% python3 -q
>>> import numpy as np
>>> import numpy.linalg as la
>>> np.set_printoptions(precision=2, suppress=True, linewidth=120)
>>> A = np.load("arr.npy")
>>> print(A)
[[-0.67  1.46 -1.33  6.05]
 [ 1.42 -1.66  1.23 -6.52]
 [-8.41  1.05  5.08 -3.49]
 [ 4.93 -0.92 -2.73  1.36]
 [-1.09 -0.94  1.89 -4.46]
 [-5.08  0.73  2.9  -0.92]
 [-6.47  1.13  3.2   0.27]
 [ 4.39 -1.01 -2.01 -1.2 ]
 [ 7.72 -0.55 -5.01  4.37]
 [ 5.36 -1.48 -2.22 -1.9 ]
 [-1.48  1.69 -1.12  6.62]
 [ 1.3   1.97 -3.36  9.92]
 [ 1.56  1.17 -2.64  6.72]
 [-2.69  1.72 -0.2   5.02]
 [ 0.56 -1.41  1.29 -6.01]
 [ 3.67  0.91 -4.21  7.62]
 [ 3.81  0.43 -3.37  4.85]
 [ 0.55  1.58 -2.42  7.56]
 [-0.68  1.32 -1.31  6.12]
 [-4.46  1.04  2.01  1.15]
 [ 2.61  1.37 -3.74  8.57]
 [ 2.73 -1.55  0.19 -5.08]
 [-7.75  0.43  4.98 -4.45]
 [-3.61  0.02  2.37 -2.5 ]
 [-7.47 -0.05  5.66 -7.26]
 [ 1.69 -0.52 -0.47 -1.55]
 [-6.94 -0.01  4.85 -4.97]
 [ 4.15  1.49 -4.77  9.86]
 [ 5.27  0.46 -4.42  6.26]]
>>> Ac = A - A.mean(axis=0)
>>> V = la.svd(Ac)[2][:2]
>>> Y = Ac - Ac @ V.T @ V
>>> print((Ac @ V.T).std(axis=0))
[6.76 3.83]
>>> Uu, sig, vt = la.svd(A)
>>> print(np.argmax(sig[:-1] / (sig[1:] + 1e-6)) + 1)
2
>>> print(sig)
[36.91 21.33  0.63  0.42]
>>> Y = Uu[:, :2] @ np.diag(sig[:2]) @ vt[:2]
>>> print(la.matrix_rank(A, rtol=0.05))
2
>>> print(round(np.abs(A - Y).max(), 2))
0.27
>>> F = 2 * np.eye(4) + np.ones((4, 4))
>>> print(F)
[[3. 1. 1. 1.]
 [1. 3. 1. 1.]
 [1. 1. 3. 1.]
 [1. 1. 1. 3.]]
>>> evals, V = la.eig(F)
>>> print(evals)
[2. 6. 2. 2.]
>>> print(np.round(F @ V[:, 0] - evals[0] * V[:, 0], 2) + 0)
[0. 0. 0. 0.]
>>> print(np.sort(la.eigvals(F.T)))
[2. 2. 2. 6.]
>>> proj = np.triu(np.array([[3, 1, 1, 2], [2, 2, 1, 3], [0, 3, 3, 1], [2, 3, 3, 0]]), 1) + np.eye(4)
>>> Y = proj @ F @ la.inv(proj)
>>> print(np.round(la.det(Y), 2))
48.0
>>> print(la.matrix_rank(Y))
4
>>> arr = np.array([[0.0, -2.3, 0.3, 0.0],
...     [-2.3, 0.7, -0.1, 0.2],
...     [-1.7, 0.9, -1.1, 0.0],
...     [1.02, 0.07, 0.57, -0.01],
...     [1.1, 0.0, 0.5, 0.1]])
>>> Q, V = la.qr(arr[:, :3])[0], la.qr(arr[:, 3:])[0]
>>> sig = la.svd(Q.T @ V, compute_uv=False)
>>> print(np.degrees(np.arccos(sig.clip(0, 1))))
[29.7]
>>> print((sig > 0.9).sum())
0
>>> Y = np.c_[arr[:, :2] @ np.array([[2, 2], [3, -2]]), np.array([-5, 5, 1, -5, -3])]
>>> print(Y)
[[-6.9   4.6  -5.  ]
 [-2.5  -6.    5.  ]
 [-0.7  -5.2   1.  ]
 [ 2.25  1.9  -5.  ]
 [ 2.2   2.2  -3.  ]]
>>> print(la.matrix_rank(np.c_[arr, Y]))
5
>>> print(np.round(la.norm(Y - arr @ la.lstsq(arr, Y)[0], axis=0), 2) + 0)
[0.   0.   4.87]
>>> print(la.norm(la.qr(arr)[0].T @ Y, axis=0) ** 2 / ((Y ** 2).sum(axis=0) + 1e-12))
[1.   1.   0.72]
>>> print(np.round(la.lstsq(arr, Y[:, 0])[0], 2) + 0)
[2. 3. 0. 0.]
>>> Q, _ = la.qr(np.array([[-0.6, -1.2, -0.6, -0.9, -0.9],
...     [0.7, 0.4, -0.3, -1.6, 1.3],
...     [0.7, 0.9, 0.4, 0.2, 0.3],
...     [-0.6, 0.3, 1.2, 1.0, -0.4],
...     [-1.2, 0.3, 0.6, 1.2, -2.0],
...     [-0.7, 1.7, 0.7, 0.2, 1.1]]))
>>> m1 = Q @ Q.T
>>> print(m1.round(2) + 0)
[[ 0.71  0.24 -0.32  0.01  0.17 -0.13]
 [ 0.24  0.8   0.27 -0.01 -0.14  0.1 ]
 [-0.32  0.27  0.65  0.01  0.19 -0.14]
 [ 0.01 -0.01  0.01  1.   -0.01  0.  ]
 [ 0.17 -0.14  0.19 -0.01  0.9   0.07]
 [-0.13  0.1  -0.14  0.    0.07  0.95]]
>>> cov = m1.T @ m1
>>> print(cov.round(2) + 0)
[[ 0.71  0.24 -0.32  0.01  0.17 -0.13]
 [ 0.24  0.8   0.27 -0.01 -0.14  0.1 ]
 [-0.32  0.27  0.65  0.01  0.19 -0.14]
 [ 0.01 -0.01  0.01  1.   -0.01  0.  ]
 [ 0.17 -0.14  0.19 -0.01  0.9   0.07]
 [-0.13  0.1  -0.14  0.    0.07  0.95]]
>>> print(np.diag(cov))
[0.71 0.8  0.65 1.   0.9  0.95]
>>> print(np.allclose(cov, cov.T))
True
>>> print(np.round(la.svd(m1, compute_uv=False) ** 2, 2) + 0)
[1. 1. 1. 1. 1. 0.]
>>> print(np.round(la.eigvalsh(cov)[::-1], 2) + 0)
[1. 1. 1. 1. 1. 0.]
>>> print(np.trace(cov), round((m1 ** 2).sum(), 2))
5.0 5.0
>>> Uu, sig, vt = la.svd(m1)
>>> print(sig.round(2) + 0)
[1. 1. 1. 1. 1. 0.]
>>> print(np.argmax(sig[:-1] / (sig[1:] + 1e-6)) + 1)
5
>>> Y = Uu[:, :5] @ np.diag(sig[:5]) @ vt[:5]
>>> print(la.matrix_rank(m1, rtol=0.05))
5
>>> print(Y.round(2) + 0)
[[ 0.71  0.24 -0.32  0.01  0.17 -0.13]
 [ 0.24  0.8   0.27 -0.01 -0.14  0.1 ]
 [-0.32  0.27  0.65  0.01  0.19 -0.14]
 [ 0.01 -0.01  0.01  1.   -0.01  0.  ]
 [ 0.17 -0.14  0.19 -0.01  0.9   0.07]
 [-0.13  0.1  -0.14  0.    0.07  0.95]]
>>> print(round(la.norm(m1 - Y) / la.norm(m1), 2))
0.0
>>> print(np.abs(np.diag(la.qr(m1)[1])) > 1e-9)
[ True  True  True  True  True False]
>>> print(np.round(m1 @ la.pinv(m1) @ m1, 2) + 0)
[[ 0.71  0.24 -0.32  0.01  0.17 -0.13]
 [ 0.24  0.8   0.27 -0.01 -0.14  0.1 ]
 [-0.32  0.27  0.65  0.01  0.19 -0.14]
 [ 0.01 -0.01  0.01  1.   -0.01  0.  ]
 [ 0.17 -0.14  0.19 -0.01  0.9   0.07]
 [-0.13  0.1  -0.14  0.    0.07  0.95]]
>>> print(round(np.trace(la.pinv(m1) @ m1), 2))
5.0
>>> print(la.lstsq(m1[:-1].T, m1[-1])[2])
5
>>> J = np.array([[0, 0, 3, 5, 9, 8],
...     [0, 0, 0, 3, 5, 9],
...     [3, 0, 0, 0, 3, 5],
...     [5, 3, 0, 0, 0, 3],
...     [9, 5, 3, 0, 0, 0],
...     [8, 9, 5, 3, 0, 0]])
>>> # equal to its transpose
>>> def softmax(z):
...     e = np.exp(z - z.max(axis=-1, keepdims=True))
...     return e / e.sum(axis=-1, keepdims=True)
... 
>>> print(softmax(J).sum(axis=1))
[1. 1. 1. 1. 1. 1.]
>>> print(np.round(softmax(J[5]), 2) + 0)
[0.26 0.72 0.01 0.   0.   0.  ]
>>> print(np.round(softmax(J[5] + 3), 2) + 0)
[0.26 0.72 0.01 0.   0.   0.  ]
>>> S = J @ J.T / np.sqrt(6)
>>> print(np.round(softmax(S), 2) + 0)
[[1.   0.   0.   0.   0.   0.  ]
 [1.   0.   0.   0.   0.   0.  ]
 [0.95 0.05 0.   0.   0.   0.  ]
 [0.   0.   0.   0.   0.05 0.95]
 [0.   0.   0.   0.   0.   1.  ]
 [0.   0.   0.   0.   0.   1.  ]]
>>> print(softmax(S).round(6).argmax(axis=1))
[0 0 0 5 5 5]
